% python3 -q
>>> import numpy as np
>>> np.set_printoptions(precision=2, suppress=True, linewidth=160, legacy="1.25")
>>> data = np.load("x.npy")
>>> data
array([[ 0,  3, -5,  2],
       [ 0,  0,  5, -4],
       [ 0,  0,  0, -3],
       [ 0,  0,  0,  0]])
>>> np.einsum("ii->", data)
0
>>> np.round(np.linalg.det(2 * data), 2), np.round(np.linalg.det(data), 2)
(0.0, 0.0)
>>> np.poly(data)
array([1., 0., 0., 0., 0.])
>>> np.linalg.eigvals(data)
array([0., 0., 0., 0.])
>>> np.prod(np.diag(data)), np.round(np.linalg.det(data), 2)
(0, 0.0)
>>> [int(np.linalg.matrix_rank(np.linalg.matrix_power(data, p))) for p in range(1, 5)]
[3, 2, 1, 0]
>>> X = np.array([[2, 2, 0, 2], [0, 0, 1, 2], [0, 0, 1, 1]])
>>> X[-1] = X[0] + -3 * X[1]
>>> X
array([[ 2,  2,  0,  2],
       [ 0,  0,  1,  2],
       [ 2,  2, -3, -4]])
>>> Uu, s, vt = np.linalg.svd(X)
>>> V = vt[:(s > 1e-8).sum()]
>>> rng = np.random.default_rng(589)
>>> x0 = X[0] + -2 * X[1] + rng.integers(2) * np.eye(4)[0]
>>> x0
array([ 2.,  2., -2., -2.])
>>> np.diag(V.T @ V)
array([0.45, 0.45, 0.27, 0.82])
>>> arr = np.loadtxt("case12.csv", delimiter=",")
>>> arr
array([[-0.17,  0.41, -0.5 ],
       [-2.03,  0.59,  1.3 ],
       [-0.61, -0.61,  1.72]])
>>> arr @ arr
array([[-0.5 ,  0.48, -0.24],
       [-1.65, -1.28,  4.02],
       [ 0.29, -1.66,  2.47]])
>>> round(np.trace(arr), 2)
2.14
>>> np.round(np.sort(np.abs(np.linalg.eigvals(arr))), 2) + 0
array([0.  , 1.39, 1.39])
>>> np.allclose(arr, arr.T)
False
>>> np.abs(np.diag(np.linalg.qr(arr)[1])) > 1e-9
array([ True,  True, False])
>>> np.allclose(arr[:-1].T @ np.linalg.lstsq(arr[:-1].T, arr[-1])[0], arr[-1])
True
>>> arr @ np.linalg.pinv(arr) @ arr
array([[-0.17,  0.41, -0.5 ],
       [-2.03,  0.59,  1.3 ],
       [-0.61, -0.61,  1.72]])
>>> np.unique(arr.round(6), axis=0).shape
(3, 3)
